>>> import numpy as np
>>> import numpy.linalg as la
>>> np.set_printoptions(suppress=True, linewidth=120)
>>> M2 = np.array([[-1, -8], [-8, 2]])
>>> cent = np.array([[4, 3, 5], [8, 4, 1], [0, 0, 0]])
>>> J = np.kron(M2, cent)
>>> J
array([[ -4,  -3,  -5, -32, -24, -40],
       [ -8,  -4,  -1, -64, -32,  -8],
       [  0,   0,   0,   0,   0,   0],
       [-32, -24, -40,   8,   6,  10],
       [-64, -32,  -8,  16,   8,   2],
       [  0,   0,   0,   0,   0,   0]])
>>> t3 = np.stack([J, 3 * J, J[::-1]])
>>> la.matrix_rank(t3)
array([4, 4, 4])
>>> np.round(la.det(t3), 1)
array([0., 0., 0.])
>>> np.einsum("bij,cij->bc", t3, t3)
array([[ 17423,  52269,  -1296],
       [ 52269, 156807,  -3888],
       [ -1296,  -3888,  17423]])
>>> U, s, VT = la.svd(J)
>>> np.argmax(s[:-1] / (s[1:] + 1e-6)) + 1
np.int64(4)
>>> s.round(1) + 0
array([93.4, 82.6, 32.4, 28.7,  0. ,  0. ])
>>> M2 = U[:, :4] @ np.diag(s[:4]) @ VT[:4]
>>> round(la.norm(J - M2) / la.norm(J), 1)
np.float64(0.0)
>>> round(np.abs(J - M2).max(), 1)
np.float64(0.0)
>>> np.round(la.norm(J - M2, 2), 1), round(float(s[4]), 1)
(np.float64(0.0), 0.0)
>>> la.matrix_rank(M2)
np.int64(4)
>>> rng = np.random.default_rng(62466)
>>> z = rng.permutation(6)
>>> z
array([0, 2, 3, 5, 4, 1])
>>> M2 = J[z][:, z]
>>> M2
array([[ -4,  -5, -32, -40, -24,  -3],
       [  0,   0,   0,   0,   0,   0],
       [-32, -40,   8,  10,   6, -24],
       [  0,   0,   0,   0,   0,   0],
       [-64,  -8,  16,   2,   8, -32],
       [ -8,  -1, -64,  -8, -32,  -4]])
>>> round(la.det(M2), 1), np.round(la.det(J[z]), 1)
(np.float64(0.0), np.float64(0.0))
